% python3 -q
>>> import numpy as np
>>> from numpy import linalg as LA
>>> np.set_printoptions(precision=3, suppress=True, linewidth=160, sign=" ")
>>> def rnd(a):
...     return np.round(a, 3) + 0
... 
>>> arr = np.loadtxt("run14.csv", delimiter=",")
>>> arr
array([[ 0.096, -0.282, -0.052, -0.142,  0.114,  0.711, -0.306, -0.228],
       [-0.414,  0.984, -1.658, -0.12 , -0.472,  0.58 ,  0.985,  0.419],
       [ 0.139,  0.009,  0.622, -0.984,  0.008, -0.188, -0.128, -0.043],
       [ 0.918, -0.629,  2.575, -0.069,  1.067, -0.737, -1.981,  0.305],
       [ 0.881,  0.241,  0.46 ,  0.401,  0.441, -0.289, -0.519,  0.372],
       [ 1.789, -1.74 ,  4.117, -0.22 ,  1.344, -1.462, -2.831,  0.168],
       [-1.203,  1.497, -3.659, -0.071, -1.296,  1.581,  2.45 ,  0.441],
       [ 1.732, -1.365,  3.466, -0.403,  1.216, -1.66 , -1.96 ,  0.213],
       [ 0.28 ,  0.093,  0.625, -0.384, -0.003,  0.277,  0.282,  0.344],
       [ 0.891, -1.167,  2.594, -0.05 ,  1.08 , -0.806, -2.056,  0.036],
       [-0.061, -0.213, -0.979,  0.513, -0.503,  0.322,  0.425, -0.223],
       [ 0.998, -0.604,  0.716,  0.178,  0.01 ,  0.123, -0.683,  0.398],
       [-0.644, -0.107, -0.763,  0.249, -0.469, -0.182,  0.246,  0.085],
       [ 2.132, -2.615,  8.22 , -0.299,  2.482, -2.5  , -5.492,  0.058],
       [ 1.006, -0.7  ,  1.83 , -0.149,  0.74 , -0.934, -1.036,  0.393],
       [ 0.754, -0.464,  1.802,  0.063,  0.947, -1.022, -1.141,  0.229],
       [ 0.091, -0.729,  1.713, -0.477,  0.558, -0.597, -1.777, -0.648],
       [-1.097,  0.329, -0.918,  0.155, -0.702,  0.182,  0.381, -0.403],
       [-1.005,  1.125, -2.039,  0.161, -0.686,  1.37 ,  1.588, -0.61 ],
       [ 0.562, -0.649,  2.295, -0.192,  0.672, -0.977, -1.567,  0.537],
       [-1.446,  0.513, -2.952, -0.485, -1.039,  1.106,  1.891, -0.567],
       [-0.546,  0.304, -1.579,  0.275, -0.38 ,  0.719,  0.891, -0.113],
       [-0.598,  0.491, -1.754,  0.755, -0.749,  0.211,  1.139,  0.008],
       [-1.099,  2.038, -4.541,  0.373, -1.702,  1.873,  3.133,  0.428],
       [-0.942,  0.133, -1.408, -0.258, -0.395,  0.381,  0.869, -0.12 ],
       [-0.868,  1.229, -2.896, -0.452, -1.289,  0.287,  1.461,  0.127],
       [-0.012, -0.26 ,  0.349,  0.275,  0.798, -0.346,  0.172, -0.361],
       [-1.488,  1.429, -5.494,  0.405, -1.567,  1.934,  3.846, -0.465],
       [ 1.055, -1.045,  3.334, -0.197,  1.474, -1.257, -1.751, -0.391],
       [ 0.352, -0.402,  1.816,  0.247,  0.406, -0.915, -1.423, -0.012],
       [-0.975,  1.615, -3.425, -0.094, -1.137,  0.894,  2.614, -0.378],
       [ 0.335, -0.349,  1.132, -0.031,  0.511, -0.791, -0.873,  0.414],
       [-0.017, -0.01 , -0.252, -0.58 ,  0.56 , -0.25 ,  0.092, -0.106]])
>>> Xs = arr - arr.mean(axis=0)
>>> Uu, sv, Vt = LA.svd(Xs, full_matrices=False)
>>> rnd((sv ** 2).sum() ** 2 / (sv ** 4).sum())
np.float64(1.091)
>>> rnd(sv ** 2 / (sv ** 2).sum())
array([ 0.957,  0.013,  0.008,  0.007,  0.006,  0.004,  0.002,  0.002])
>>> rnd(Xs.mean(axis=0))
array([ 0.,  0.,  0.,  0.,  0.,  0.,  0.,  0.])
>>> Xs = (arr - arr.mean(axis=0)) / arr.std(axis=0)
>>> rnd(Xs.std(axis=0))
array([ 1.,  1.,  1.,  1.,  1.,  1.,  1.,  1.])
>>> beta = LA.lstsq(np.delete(Xs, 5, axis=1), Xs[:, 5])[0]
>>> rnd(beta)
array([ 0.093,  0.098, -0.474,  0.008, -0.246,  0.212, -0.073])
>>> E = np.load("case3.npy")
>>> E
array([[ 1.1,  5. ,  2. ,  1. ,  9. ,  7. ],
       [ 2. ,  2.1,  8. ,  2. ,  2. ,  1. ],
       [ 0. ,  2. ,  1.1,  1. ,  9. ,  1. ],
       [ 5. ,  8. ,  5. ,  1.1,  8. ,  6. ],
       [ 4. ,  8. ,  5. ,  8. ,  4.1,  5. ],
       [ 1. ,  5. ,  2. ,  1. ,  9. ,  7.1]])
>>> Uu, sv, Vt = LA.svd(E, full_matrices=False)
>>> rnd(sv / sv[0])
array([ 1.   ,  0.366,  0.21 ,  0.162,  0.105,  0.001])
>>> np.allclose(Uu * sv @ Vt, E)
True
>>> (sv > 1e-8).sum()
np.int64(6)
>>> rnd(np.cumsum(sv ** 2) / np.sum(sv ** 2))
array([ 0.823,  0.933,  0.969,  0.991,  1.   ,  1.   ])
>>> rnd(Uu.T @ E @ Vt.T)
array([[ 27.505,   0.   ,   0.   ,   0.   ,   0.   ,   0.   ],
       [  0.   ,  10.063,   0.   ,   0.   ,   0.   ,   0.   ],
       [  0.   ,   0.   ,   5.765,   0.   ,   0.   ,   0.   ],
       [  0.   ,   0.   ,   0.   ,   4.455,   0.   ,   0.   ],
       [  0.   ,   0.   ,   0.   ,   0.   ,   2.893,   0.   ],
       [  0.   ,   0.   ,   0.   ,   0.   ,   0.   ,   0.031]])
>>> Uu.shape, sv.shape, Vt.shape
((6, 6), (6,), (6, 6))
>>> rnd(np.sqrt((sv ** 2).sum())), rnd(LA.norm(E))
(np.float64(30.319), np.float64(30.319))
>>> f = np.array([2, 2, 0, 0, 1, 0])
>>> A2 = E + np.outer(f, np.eye(6)[1])
>>> LA.matrix_rank(A2 - E)
np.int64(1)
>>> rng = np.random.default_rng(40)
>>> z = rng.permutation(6)
>>> A2 = E[:, z] * rng.choice([-1, 1], 6)
>>> A2
array([[-1. , -5. ,  7. , -9. ,  2. ,  1.1],
       [-2. , -2.1,  1. , -2. ,  8. ,  2. ],
       [-1. , -2. ,  1. , -9. ,  1.1,  0. ],
       [-1.1, -8. ,  6. , -8. ,  5. ,  5. ],
       [-8. , -8. ,  5. , -4.1,  5. ,  4. ],
       [-1. , -5. ,  7.1, -9. ,  2. ,  1. ]])
>>> Uu, _, Vt = LA.svd(E.T @ A2)
>>> z
array([ 3,  1,  5,  4,  2,  0])
